$ python -q
>>> import numpy as np
>>> import numpy.linalg as la
>>> np.set_printoptions(suppress=True, linewidth=160)
>>> def rnd(a):
...     return np.round(a, 3) + 0
... 
>>> M2 = np.array([[-2, 1, 0, 1, 1, -1, 0],
...     [0, 0, 0, 0, 1, -1, 1],
...     [0, 1, -1, 1, 1, 2, 0]])
>>> feats = M2.T @ M2
>>> print(feats)
[[ 4 -2  0 -2 -2  2  0]
 [-2  2 -1  2  2  1  0]
 [ 0 -1  1 -1 -1 -2  0]
 [-2  2 -1  2  2  1  0]
 [-2  2 -1  2  3  0  1]
 [ 2  1 -2  1  0  6 -1]
 [ 0  0  0  0  1 -1  1]]
>>> print(np.argsort(-la.norm(feats, axis=0).round(6), kind="stable")[:3])
[5 0 4]
>>> la.cond(feats) > 100
np.True_
>>> rnd(la.norm(feats, 2) / la.norm(feats))
np.float64(0.748)
>>> basis = np.array([[5, 3, 4], [5, 1, 2]])
>>> A = np.repeat(basis, 26 // 2, axis=0)
>>> rng = np.random.default_rng(57)
>>> A = A + 0.02 * rng.normal(size=A.shape)
>>> rnd(A)
array([[5.007, 3.009, 4.031],
       [5.027, 3.003, 4.007],
       [4.976, 2.992, 4.006],
       [5.016, 2.984, 3.983],
       [5.01 , 3.015, 3.978],
       [5.007, 3.027, 4.   ],
       [5.018, 3.021, 3.985],
       [4.991, 2.973, 3.977],
       [4.996, 3.013, 4.01 ],
       [4.99 , 2.965, 4.   ],
       [5.018, 3.007, 4.011],
       [5.04 , 3.03 , 3.997],
       [4.956, 3.025, 3.991],
       [5.011, 0.982, 2.007],
       [4.983, 1.009, 1.985],
       [4.992, 0.984, 2.008],
       [5.005, 1.005, 1.982],
       [4.997, 0.978, 1.992],
       [5.004, 1.002, 2.03 ],
       [5.003, 0.995, 1.984],
       [5.01 , 0.99 , 2.025],
       [4.956, 0.986, 1.974],
       [4.974, 0.998, 1.989],
       [4.993, 1.013, 2.027],
       [4.971, 1.   , 1.992],
       [4.985, 1.008, 1.978]])
>>> Uu, sig, VT = la.svd(A)
>>> rnd(sig)
array([31.704,  5.85 ,  0.079])
>>> np.argmax(sig[:-1] / (sig[1:] + 1e-6)) + 1
np.int64(2)
>>> M2 = Uu[:, :2] @ np.diag(sig[:2]) @ VT[:2]
>>> print(la.matrix_rank(A, rtol=0.05))
2
>>> vec = np.array([9, -7, -4])
>>> rhs = A @ vec
>>> c, lr = np.zeros(3), 1 / la.norm(A, 2) ** 2
>>> for i in range(10):
...     c -= lr * A.T @ (A @ c - rhs)
...     if i % 2 == 0: print(i, round(la.norm(A @ c - rhs), 3))
... 
0 66.288
2 61.851
4 57.71
6 53.847
8 50.243
>>> rnd(la.cond(A))
np.float64(400.237)
>>> mat = np.loadtxt("out12.csv", delimiter=",")
>>> mat
array([[-0.856,  0.01 ,  0.967,  0.993, -0.914, -0.973,  0.753,  0.226,  0.999, -0.319],
       [ 0.363, -0.291,  0.989,  0.149, -0.948,  0.515,  0.716,  0.989, -0.967,  0.327],
       [ 0.91 , -0.984,  0.996,  0.31 ,  0.07 , -0.129,  0.958,  0.978, -0.999,  0.925],
       [ 0.735,  0.   , -0.998, -0.68 ,  0.986, -0.235,  0.149, -0.753, -0.711, -0.01 ],
       [-0.327, -0.604,  0.06 ,  0.744,  0.686, -0.821,  0.1  , -0.89 ,  0.945,  0.235],
       [-0.493,  0.67 , -0.226,  0.641, -0.647, -0.493,  0.197,  0.336,  0.894, -0.53 ],
       [ 0.774, -0.992, -0.753,  0.997,  0.998, -1.   ,  0.996, -0.793,  0.93 ,  0.834],
       [ 0.993, -1.   , -0.726,  0.973,  1.   , -0.999,  0.999, -0.06 , -0.985,  0.983],
       [ 0.691, -0.38 ,  0.119,  0.726, -0.03 , -0.74 ,  0.956,  0.967, -0.859,  0.217],
       [ 0.617, -0.647, -0.691,  0.478,  0.864, -0.762,  0.793,  0.07 , -0.462,  0.371],
       [-0.68 , -0.282,  0.926,  0.77 , -0.629, -0.544, -0.178, -0.551,  0.957,  0.05 ],
       [ 0.958, -0.961,  0.735, -0.149,  0.797, -0.168,  0.961,  0.963, -0.999,  0.872],
       [ 0.478, -0.954, -0.721,  0.641,  0.993, -0.927,  0.508, -0.977,  0.653,  0.731],
       [ 0.949, -0.778, -0.414, -0.38 ,  0.786, -0.04 ,  0.945,  0.969, -0.999,  0.653],
       [ 0.641, -0.985,  1.   , -0.786, -0.996,  0.989,  0.178,  0.997, -1.   ,  0.962],
       [ 0.09 , -0.947,  0.97 , -0.922,  0.701,  0.915, -0.941, -0.975, -0.874,  0.854],
       [ 0.993, -0.985,  0.774,  0.943,  0.762, -0.97 ,  1.   ,  1.   , -1.   ,  0.905]])
>>> vec = np.array([-4, 1, 5, -3, -4, 2, 3, 4, 0, -2])
>>> rhs = mat @ vec
>>> print(rnd(la.pinv(mat) @ mat))
[[1. 0. 0. 0. 0. 0. 0. 0. 0. 0.]
 [0. 1. 0. 0. 0. 0. 0. 0. 0. 0.]
 [0. 0. 1. 0. 0. 0. 0. 0. 0. 0.]
 [0. 0. 0. 1. 0. 0. 0. 0. 0. 0.]
 [0. 0. 0. 0. 1. 0. 0. 0. 0. 0.]
 [0. 0. 0. 0. 0. 1. 0. 0. 0. 0.]
 [0. 0. 0. 0. 0. 0. 1. 0. 0. 0.]
 [0. 0. 0. 0. 0. 0. 0. 1. 0. 0.]
 [0. 0. 0. 0. 0. 0. 0. 0. 1. 0.]
 [0. 0. 0. 0. 0. 0. 0. 0. 0. 1.]]
>>> rhs = rhs + 0.05 * rng.normal(size=17)
>>> print(rnd(rhs))
[ 10.758  12.977   3.854 -12.837  -9.371   4.214 -18.726 -16.772   0.283 -11.038   3.357   0.881 -18.051  -3.337  12.294  -3.168  -3.724]
>>> c, *_ = la.lstsq(mat, rhs)
>>> c.round()
array([-4.,  1.,  5., -3., -4.,  2.,  3.,  4.,  0., -2.])
>>> print(rnd(mat.T @ (rhs - mat @ c)))
[0. 0. 0. 0. 0. 0. 0. 0. 0. 0.]
>>> O, R = la.qr(mat)
>>> print(rnd(np.abs(np.diag(R))))
[2.99  2.    2.79  2.676 1.712 0.836 0.915 1.201 1.32  0.259]
>>> np.allclose(R.T @ R, mat.T @ mat)
True
>>> idx = rng.permutation(10)
>>> M2 = mat[:, idx] * rng.choice([-1, 1], 10)
>>> M2
array([[-0.226, -0.856,  0.967, -0.999, -0.973, -0.753, -0.993, -0.914,  0.319,  0.01 ],
       [-0.989,  0.363,  0.989,  0.967,  0.515, -0.716, -0.149, -0.948, -0.327, -0.291],
       [-0.978,  0.91 ,  0.996,  0.999, -0.129, -0.958, -0.31 ,  0.07 , -0.925, -0.984],
       [ 0.753,  0.735, -0.998,  0.711, -0.235, -0.149,  0.68 ,  0.986,  0.01 ,  0.   ],
       [ 0.89 , -0.327,  0.06 , -0.945, -0.821, -0.1  , -0.744,  0.686, -0.235, -0.604],
       [-0.336, -0.493, -0.226, -0.894, -0.493, -0.197, -0.641, -0.647,  0.53 ,  0.67 ],
       [ 0.793,  0.774, -0.753, -0.93 , -1.   , -0.996, -0.997,  0.998, -0.834, -0.992],
       [ 0.06 ,  0.993, -0.726,  0.985, -0.999, -0.999, -0.973,  1.   , -0.983, -1.   ],
       [-0.967,  0.691,  0.119,  0.859, -0.74 , -0.956, -0.726, -0.03 , -0.217, -0.38 ],
       [-0.07 ,  0.617, -0.691,  0.462, -0.762, -0.793, -0.478,  0.864, -0.371, -0.647],
       [ 0.551, -0.68 ,  0.926, -0.957, -0.544,  0.178, -0.77 , -0.629, -0.05 , -0.282],
       [-0.963,  0.958,  0.735,  0.999, -0.168, -0.961,  0.149,  0.797, -0.872, -0.961],
       [ 0.977,  0.478, -0.721, -0.653, -0.927, -0.508, -0.641,  0.993, -0.731, -0.954],
       [-0.969,  0.949, -0.414,  0.999, -0.04 , -0.945,  0.38 ,  0.786, -0.653, -0.778],
       [-0.997,  0.641,  1.   ,  1.   ,  0.989, -0.178,  0.786, -0.996, -0.962, -0.985],
       [ 0.975,  0.09 ,  0.97 ,  0.874,  0.915,  0.941,  0.922,  0.701, -0.854, -0.947],
       [-1.   ,  0.993,  0.774,  1.   , -0.97 , -1.   , -0.943,  0.762, -0.905, -0.985]])
>>> Uu, _, VT = la.svd(mat.T @ M2)
>>> print(idx)
[7 0 2 8 5 6 3 4 9 1]
>>> rnd(la.lstsq(mat, M2)[0])
array([[ 0.,  1.,  0.,  0.,  0.,  0.,  0.,  0.,  0.,  0.],
       [ 0.,  0.,  0.,  0.,  0.,  0.,  0.,  0.,  0.,  1.],
       [ 0.,  0.,  1.,  0.,  0.,  0.,  0.,  0.,  0.,  0.],
       [ 0.,  0.,  0.,  0.,  0.,  0., -1.,  0.,  0.,  0.],
       [ 0.,  0.,  0.,  0.,  0.,  0.,  0.,  1.,  0.,  0.],
       [ 0.,  0.,  0.,  0.,  1.,  0.,  0.,  0.,  0.,  0.],
       [ 0.,  0.,  0.,  0.,  0., -1.,  0.,  0.,  0.,  0.],
       [-1.,  0.,  0.,  0.,  0.,  0.,  0.,  0.,  0.,  0.],
       [ 0.,  0.,  0., -1.,  0.,  0.,  0.,  0.,  0.,  0.],
       [ 0.,  0.,  0.,  0.,  0.,  0.,  0.,  0., -1.,  0.]])
>>> rnd(Uu @ VT)
array([[ 0.,  1.,  0.,  0.,  0.,  0.,  0.,  0.,  0.,  0.],
       [ 0.,  0.,  0.,  0.,  0.,  0.,  0.,  0.,  0.,  1.],
       [ 0.,  0.,  1.,  0.,  0.,  0.,  0.,  0.,  0.,  0.],
       [ 0.,  0.,  0.,  0.,  0.,  0., -1.,  0.,  0.,  0.],
       [ 0.,  0.,  0.,  0.,  0.,  0.,  0.,  1.,  0.,  0.],
       [ 0.,  0.,  0.,  0.,  1.,  0.,  0.,  0.,  0.,  0.],
       [ 0.,  0.,  0.,  0.,  0., -1.,  0.,  0.,  0.,  0.],
       [-1.,  0.,  0.,  0.,  0.,  0.,  0.,  0.,  0.,  0.],
       [ 0.,  0.,  0., -1.,  0.,  0.,  0.,  0.,  0.,  0.],
       [ 0.,  0.,  0.,  0.,  0.,  0.,  0.,  0., -1.,  0.]])
